% python3 -q
>>> import numpy as np
>>> from numpy import linalg as LA
>>> np.set_printoptions(precision=2, suppress=True, linewidth=120, sign=" ")
>>> A = np.load("run9.npy")
>>> A
array([[ 0,  1,  0,  1],
       [ 0,  0,  2,  4],
       [ 0,  0,  0,  1],
       [ 0,  0,  0,  0]])
>>> np.abs(np.diag(LA.qr(A)[1])) > 1e-9
array([False, False, False, False])
>>> np.allclose(A[:-1].T @ LA.lstsq(A[:-1].T, A[-1])[0], A[-1])
True
>>> rng = np.random.default_rng(10)
>>> z = rng.integers(0, 2, 4)
>>> X = np.array([[-1, 3, 2, 1], [-1, 2, 3, 2], [3, 0, -3, 0], [-3, -1, -1, 1]]) * (z[:, None] == z)
>>> X
array([[-1,  3,  0,  0],
       [-1,  2,  0,  0],
       [ 0,  0, -3,  0],
       [ 0,  0, -1,  1]])
>>> vec = np.array([7, 4, 0, 6])
>>> h = np.maximum(A @ vec, 0)
>>> A * (h > 1e-9)[:, None]
array([[ 0,  1,  0,  1],
       [ 0,  0,  2,  4],
       [ 0,  0,  0,  1],
       [ 0,  0,  0,  0]])
>>> np.tanh(A @ vec)
array([ 1.,  1.,  1.,  0.])
>>> np.flatnonzero(h > 1e-9)
array([ 0,  1,  2])
>>> np.flatnonzero(LA.matrix_power((X != 0) + (X.T != 0) + np.eye(4), 4)[0])
array([ 0,  1])
>>> np.sort(LA.eigvals(X).real)
array([-3. ,  0.5,  0.5,  1. ])
>>> (LA.matrix_power((X != 0) + (X.T != 0) + np.eye(4), 4) > 0).astype(int)
array([[ 1,  1,  0,  0],
       [ 1,  1,  0,  0],
       [ 0,  0,  1,  1],
       [ 0,  0,  1,  1]])
>>> round(float(np.abs(LA.eigvals(X)).max()), 2)
3.0
>>> (X - X.T) / 2
array([[ 0. ,  2. ,  0. ,  0. ],
       [-2. ,  0. ,  0. ,  0. ],
       [ 0. ,  0. ,  0. ,  0.5],
       [ 0. ,  0. , -0.5,  0. ]])
>>> np.allclose(X, X.T)
False
>>> LA.matrix_power(X, 2)
array([[-2,  3,  0,  0],
       [-1,  1,  0,  0],
       [ 0,  0,  9,  0],
       [ 0,  0,  2,  1]])
>>> A @ A
array([[ 0,  0,  2,  4],
       [ 0,  0,  0,  2],
       [ 0,  0,  0,  0],
       [ 0,  0,  0,  0]])
>>> np.prod(np.diag(A)), np.round(LA.det(A), 2)
(np.int64(0), np.float64(0.0))
>>> LA.matrix_power(A - np.diag(np.diag(A)), 4)
array([[ 0,  0,  0,  0],
       [ 0,  0,  0,  0],
       [ 0,  0,  0,  0],
       [ 0,  0,  0,  0]])
>>> J = np.array([[1, 1, 1, 1, -1, -1, -1, -1],
...     [1, -1, -1, 1, 1, -1, -1, 1],
...     [1, 1, 1, 1, 1, 1, 1, 1],
...     [1, 1, -1, -1, -1, -1, 1, 1],
...     [1, -1, 1, -1, -1, 1, -1, 1]])
>>> J
array([[ 1,  1,  1,  1, -1, -1, -1, -1],
       [ 1, -1, -1,  1,  1, -1, -1,  1],
       [ 1,  1,  1,  1,  1,  1,  1,  1],
       [ 1,  1, -1, -1, -1, -1,  1,  1],
       [ 1, -1,  1, -1, -1,  1, -1,  1]])
>>> A2 = J[0, 0] * J[1:] - np.outer(J[1:, 0], J[0])
>>> A2
array([[ 0, -2, -2,  0,  2,  0,  0,  2],
       [ 0,  0,  0,  0,  2,  2,  2,  2],
       [ 0,  0, -2, -2,  0,  0,  2,  2],
       [ 0, -2,  0, -2,  0,  2,  0,  2]])
>>> np.flatnonzero(~A2.round(6).any(axis=1))
array([], dtype=int64)
>>> LA.matrix_rank(A2), LA.matrix_rank(J)
(np.int64(4), np.int64(5))
>>> vec = np.array([3, 2, 2, -2])
>>> X @ np.eye(4)[1]
array([ 3.,  2.,  0.,  0.])
>>> np.sign((X @ vec).round(6))
array([ 1,  1, -1, -1])
>>> np.einsum("ij,j->i", X, vec)
array([ 3,  1, -6, -4])
>>> X * vec
array([[-3,  6,  0,  0],
       [-3,  4,  0,  0],
       [ 0,  0, -6,  0],
       [ 0,  0, -2, -2]])
>>> (X * vec).sum(axis=1)
array([ 3,  1, -6, -4])
>>> LA.norm(X @ vec) <= LA.norm(X, 2) * LA.norm(vec) + 1e-9
np.True_
>>> (X @ vec).argmax()
np.int64(0)
>>> X @ np.ones(4)
array([ 2.,  1., -3.,  0.])
>>> A2 = J / LA.norm(J, axis=1, keepdims=True)
>>> C2 = A2 @ A2.T
>>> (np.abs(C2) > 0.9).astype(int)
array([[ 1,  0,  0,  0,  0],
       [ 0,  1,  0,  0,  0],
       [ 0,  0,  1,  0,  0],
       [ 0,  0,  0,  1,  0],
       [ 0,  0,  0,  0,  1]])
>>> C2.round(2) + 0
array([[ 1.,  0.,  0.,  0.,  0.],
       [ 0.,  1.,  0.,  0.,  0.],
       [ 0.,  0.,  1.,  0.,  0.],
       [ 0.,  0.,  0.,  1.,  0.],
       [ 0.,  0.,  0.,  0.,  1.]])
>>> data = np.load("mat.npy")
>>> data
array([[-2,  0,  0,  0],
       [-8, -2,  0,  0],
       [ 0,  0,  3,  0],
       [ 7,  5,  7, -1]])
>>> A2 = LA.inv(data)
>>> A2.round(2) + 0
array([[-0.5 ,  0.  ,  0.  ,  0.  ],
       [ 2.  , -0.5 ,  0.  ,  0.  ],
       [ 0.  ,  0.  ,  0.33,  0.  ],
       [ 6.5 , -2.5 ,  2.33, -1.  ]])
>>> round(float(LA.slogdet(data)[0]), 2)
-1.0
>>> round(float(LA.cond(data)), 2)
100.66
>>> np.round(data @ A2, 2) + 0
array([[ 1.,  0.,  0.,  0.],
       [ 0.,  1.,  0.,  0.],
       [ 0.,  0.,  1.,  0.],
       [ 0.,  0.,  0.,  1.]])
>>> mat = np.load("layer7.npy")
>>> mat
array([[ 1,  0,  0,  0],
       [ 4, -3,  0,  0],
       [ 8, -1,  7,  0],
       [-3,  7,  1,  6]])
>>> hat = np.triu(np.array([[5, 3, 3, 3], [-5, -3, 4, -5], [0, 4, -4, -3], [0, 1, -4, 4]]), 1) + np.eye(4)
>>> A2 = hat @ mat @ LA.inv(hat)
>>> round(float(LA.det(A2)), 2)
-126.0
>>> np.trace(A2), np.trace(mat)
(np.float64(11.0), np.int64(11))
>>> LA.matrix_power(mat - np.diag(np.diag(mat)), 4)
array([[ 0,  0,  0,  0],
       [ 0,  0,  0,  0],
       [ 0,  0,  0,  0],
       [ 0,  0,  0,  0]])
>>> LA.matrix_rank(mat - mat[0, 0] * np.eye(4))
np.int64(3)
>>> mat @ mat
array([[ 1,  0,  0,  0],
       [-8,  9,  0,  0],
       [60, -4, 49,  0],
       [15, 20, 13, 36]])
>>> vec = np.array([-3, -1, 3, 5])
>>> rhs = mat @ vec
>>> c, lr = np.zeros(4), 1 / LA.norm(mat, 2) ** 2
>>> for i in range(12):
...     c -= lr * mat.T @ (mat @ c - rhs)
...     if i % 2 == 0: print(i, round(LA.norm(mat @ c - rhs), 2))
... 
0 12.91
2 3.99
4 2.9
6 2.79
8 2.74
10 2.71
>>> c
array([-0.66,  2.54,  0.86,  2.34])
>>> round(LA.cond(mat), 2)
np.float64(26.28)
>>> z = rng.permutation(4)
>>> A2 = mat[:, z] * rng.choice([-1, 1], 4)
>>> A2
array([[ 0,  0,  1,  0],
       [ 0,  0,  4,  3],
       [ 0,  7,  8,  1],
       [-6,  1, -3, -7]])
>>> left, _, VT = LA.svd(mat.T @ A2)
>>> np.round(LA.lstsq(mat, A2)[0], 2) + 0
array([[ 0.,  0.,  1.,  0.],
       [ 0.,  0.,  0., -1.],
       [ 0.,  1.,  0.,  0.],
       [-1.,  0.,  0.,  0.]])
>>> np.round(left @ VT, 2) + 0
array([[ 0.,  0.,  1.,  0.],
       [ 0.,  0.,  0., -1.],
       [ 0.,  1.,  0.,  0.],
       [-1.,  0.,  0.,  0.]])
>>> z
array([ 3,  2,  0,  1])
>>> W0 = np.load("x.npy")
>>> W0
array([[  0,  -3,  -3,   1,  -1],
       [  2,  -1,  -4,  -1,   2],
       [  2,   2,  -2,  -4,   2],
       [  5,  -1,  -4,  -2,  -1],
       [  7,  -1,  -2,   0,  -2],
       [  8,   2,  -4,  -1,  -5],
       [ 10,   2,  -5,  -2,  -3],
       [ 12,   4,  -5,  -4,  -3],
       [ 13,   4,  -3,  -6,  -2],
       [ 15,   2,  -1,  -6,   0],
       [ 15,   2,  -2,  -5,   3],
       [ 18,   0,   0,  -8,   1],
       [ 16,   3,  -3,  -8,  -2],
       [ 19,   2,  -1, -11,  -3],
       [ 16,   3,  -1,  -9,   0],
       [ 19,   0,  -1, -12,  -3],
       [ 22,   2,   0, -14,  -6],
       [ 24,   5,   0, -13,  -7],
       [ 24,   7,   2, -16,  -6],
       [ 25,   4,   5, -19,  -9],
       [ 22,   6,   6, -18, -12]])
>>> Ac = (W0 - W0.mean(axis=0)) / W0.std(axis=0)
>>> Ac.std(axis=0)
array([ 1.,  1.,  1.,  1.,  1.])
>>> np.argwhere(np.abs(Ac) > 2)
array([[  0,   1],
       [ 18,   1],
       [ 19,   2],
       [ 20,   2],
       [ 20,   4]])
>>> c = LA.lstsq(np.delete(Ac, 1, axis=1), Ac[:, 1])[0]
>>> c
array([ 0.29, -0.32, -0.51, -0.27])
>>> round(float(1 - np.var(Ac[:, 1] - np.delete(Ac, 1, axis=1) @ c)), 2)
0.55
>>> A2 = np.c_[W0[:, :1] @ np.array([[0]]), np.array([3, 7, -7, -1, 1, 0, 6, 3, -4, 4, 7, -7, -7, 8, 0, -3, 6, 6, 6, -7, -2])]
>>> A2
array([[ 0,  3],
       [ 0,  7],
       [ 0, -7],
       [ 0, -1],
       [ 0,  1],
       [ 0,  0],
       [ 0,  6],
       [ 0,  3],
       [ 0, -4],
       [ 0,  4],
       [ 0,  7],
       [ 0, -7],
       [ 0, -7],
       [ 0,  8],
       [ 0,  0],
       [ 0, -3],
       [ 0,  6],
       [ 0,  6],
       [ 0,  6],
       [ 0, -7],
       [ 0, -2]])
>>> LA.norm(LA.qr(W0)[0].T @ A2, axis=0) ** 2 / ((A2 ** 2).sum(axis=0) + 1e-12)
array([ 0.  ,  0.14])
>>> LA.lstsq(W0, A2[:, 0])[0]
array([ 0.,  0.,  0.,  0.,  0.])
>>> LA.matrix_rank(A2)
np.int64(1)
>>> LA.matrix_rank(np.c_[W0, A2])
np.int64(6)
>>> vec = np.array([-1, -3, -4, -5, 1])
>>> rhs = W0 @ vec
>>> LA.lstsq(W0, rhs)[0]
array([-1., -3., -4., -5.,  1.])
>>> rhs
array([ 15,  24,  22,  23,   2,   2,  11,  13,  15,  13,  15,  23,  25,  31,  24,  42,  36,  19,  21,  29,  14])
>>> rhs = rhs + 0.3 * rng.normal(size=21)
>>> rhs
array([ 15.25,  24.26,  22.14,  22.86,   1.77,   1.76,  10.9 ,  12.98,  14.71,  12.66,  15.09,  22.44,  24.95,  31.13,
        23.7 ,  41.67,  35.77,  19.19,  20.96,  28.44,  13.87])
>>> c, *_ = LA.lstsq(W0, rhs)
>>> np.round(W0.T @ (rhs - W0 @ c), 2) + 0
array([ 0.,  0.,  0.,  0.,  0.])
>>> round(float(LA.norm(rhs - W0 @ c)), 2)
0.91
>>> c
array([-1.03, -2.97, -4.03, -5.03,  1.  ])
>>> hat = W0 @ LA.solve(W0.T @ W0, W0.T)
>>> np.round(hat @ W0[:, 0], 2) + 0
array([  0.,   2.,   2.,   5.,   7.,   8.,  10.,  12.,  13.,  15.,  15.,  18.,  16.,  19.,  16.,  19.,  22.,  24.,
        24.,  25.,  22.])
>>> np.allclose(hat @ hat, hat)
True
>>> np.trace(hat)
np.float64(5.0)
>>> E = np.load("a.npy")
>>> E
array([[ 1, -2,  4],
       [ 1, -1,  1],
       [ 1,  0,  0],
       [ 1,  1,  1],
       [ 1,  2,  4]])
>>> hat = E @ LA.solve(E.T @ E, E.T)
>>> np.round((np.eye(5) - hat) @ E, 2) + 0
array([[ 0.,  0.,  0.],
       [ 0.,  0.,  0.],
       [ 0.,  0.,  0.],
       [ 0.,  0.,  0.],
       [ 0.,  0.,  0.]])
>>> A2 = E[0, 0] * E[1:] - np.outer(E[1:, 0], E[0])
>>> A2
array([[ 0,  1, -3],
       [ 0,  2, -4],
       [ 0,  3, -3],
       [ 0,  4,  0]])
>>> E[:, 0] / E[0, 0]
array([ 1.,  1.,  1.,  1.,  1.])
>>> np.flatnonzero(~A2.round(6).any(axis=1))
array([], dtype=int64)
>>> LA.matrix_rank(A2), LA.matrix_rank(E)
(np.int64(2), np.int64(3))
>>> arr = np.loadtxt("block15.csv", delimiter=",")
>>> arr
array([[-0.63, -0.23, -0.23, -0.7 ],
       [-0.23,  0.97, -0.03, -0.1 ],
       [-0.23, -0.03,  0.97, -0.1 ],
       [-0.7 , -0.1 , -0.1 ,  0.7 ]])
>>> z = rng.permutation(4)
>>> z
array([ 1,  0,  3,  2])
>>> A2 = arr[z][:, z]
>>> round(float(LA.det(A2)), 2), round(float(LA.det(arr[z])), 2)
(-1.0, -1.0)
>>> np.sort(np.abs(LA.eigvals(A2)))
array([ 1.,  1.,  1.,  1.])
>>> np.allclose(A2, arr)
False
>>> np.diag(A2)
array([ 0.97, -0.63,  0.7 ,  0.97])
>>> q, evecs = LA.qr(arr[:, :1])[0], LA.qr(arr[:, 1:])[0]
>>> sv = LA.svd(q.T @ evecs, compute_uv=False)
>>> np.degrees(np.arccos(sv.clip(0, 1)))
array([ 90.])
>>> (sv > 0.9).sum()
np.int64(0)
>>> evals, evecs = LA.eigh(arr)
>>> LA.eigvalsh(arr @ arr)
array([ 1.,  1.,  1.,  1.])
>>> LA.svd(arr, compute_uv=False)
array([ 1.,  1.,  1.,  1.])
>>> evals
array([-1.,  1.,  1.,  1.])
>>> evals.sum(), np.trace(arr)
(np.float64(2.0), np.float64(2.0))
>>> np.round(evecs.T @ arr @ evecs, 2) + 0
array([[-1.,  0.,  0.,  0.],
       [ 0.,  1.,  0.,  0.],
       [ 0.,  0.,  1.,  0.],
       [ 0.,  0.,  0.,  1.]])
>>> np.round(evecs.T @ evecs, 2) + 0
array([[ 1.,  0.,  0.,  0.],
       [ 0.,  1.,  0.,  0.],
       [ 0.,  0.,  1.,  0.],
       [ 0.,  0.,  0.,  1.]])
>>> vec = np.array([2, 1, 3, -2])
>>> h = np.maximum(arr @ vec, 0)
>>> h
array([ 0. ,  0.6,  2.6,  0. ])
>>> arr * (h > 1e-9)[:, None]
array([[-0.  , -0.  , -0.  , -0.  ],
       [-0.23,  0.97, -0.03, -0.1 ],
       [-0.23, -0.03,  0.97, -0.1 ],
       [-0.  , -0.  , -0.  ,  0.  ]])
>>> np.maximum(arr @ vec, 0) - np.maximum(-arr @ vec, 0)
array([-0.8,  0.6,  2.6, -3.2])
>>> arr.T @ h
array([-0.75,  0.49,  2.49, -0.32])
>>> np.flatnonzero(h > 1e-9)
array([ 1,  2])
>>> [round(float(LA.det(arr[:i, :i])), 2) + 0 for i in range(1, 5)]
[-0.63, -0.67, -0.7, -1.0]
